% ipython --no-banner

In [1]: import numpy as np

In [2]: np.set_printoptions(precision=3, suppress=True, linewidth=160)

In [3]: feats = np.load("layer19.npy")

In [4]: print(feats)
[[ 1 -1  1]
 [ 1  0  0]
 [ 1  1  1]]

In [5]: q, V = np.linalg.qr(feats[:, :1])[0], np.linalg.qr(feats[:, 1:])[0]

In [6]: s = np.linalg.svd(q.T @ V, compute_uv=False)

In [7]: print((s > 0.9).sum())
0

In [8]: arr = np.load("case2.npy")

In [9]: print(arr)
[[ 0  0  0 -3]
 [ 0  0  2  0]
 [-2  0  0  0]
 [ 0  5  0  0]]

In [10]: r0, r1 = arr[2], arr[0]

In [11]: print(r0 @ r1)
0

In [12]: p = (r0 @ r1) / (r0 @ r0) * r0

In [13]: print(p)
[-0.  0.  0.  0.]

In [14]: q, V = np.linalg.qr(arr[:, :3])[0], np.linalg.qr(arr[:, 3:])[0]

In [15]: s = np.linalg.svd(q.T @ V, compute_uv=False)

In [16]: print((s > 0.9).sum())
0

In [17]: print(round(float(np.linalg.norm(q @ q.T - V @ V.T, 2)), 3))
1.0

In [18]: print(s)
[0.]

In [19]: print(arr.mean(axis=0))
[-0.5   1.25  0.5  -0.75]

In [20]: print(np.diff(arr, axis=0))
[[ 0  0  2  3]
 [-2  0 -2  0]
 [ 2  5  0  0]]

In [21]: print(np.unravel_index(np.abs(arr).argmax(), arr.shape))
(np.int64(3), np.int64(1))

In [22]: print(arr.sum(axis=0))
[-2  5  2 -3]

In [23]: print(np.abs(arr).max())
5

In [24]: print(np.linalg.svd(arr, compute_uv=False))
[5. 3. 2. 2.]

In [25]: print(arr[:, 2] @ arr[:, 3])
0

In [26]: J = np.loadtxt("arr.csv", delimiter=",")

In [27]: print(J)
[[ 1.  0.  0.  0.]
 [ 0.  0. -1.  0.]
 [ 0.  1.  0.  0.]
 [ 0.  0.  0.  1.]]

In [28]: rng = np.random.default_rng(729519)

In [29]: idx = rng.permutation(3)

In [30]: Y = feats[:, idx] * rng.choice([-1, 1], 3)

In [31]: print(Y)
[[ 1 -1 -1]
 [ 1  0  0]
 [ 1  1 -1]]

In [32]: Uu, _, vt = np.linalg.svd(feats.T @ Y)

In [33]: print(idx)
[0 1 2]

In [34]: print(np.round(np.linalg.lstsq(feats, Y)[0], 3) + 0)
[[ 1.  0.  0.]
 [ 0.  1.  0.]
 [ 0.  0. -1.]]
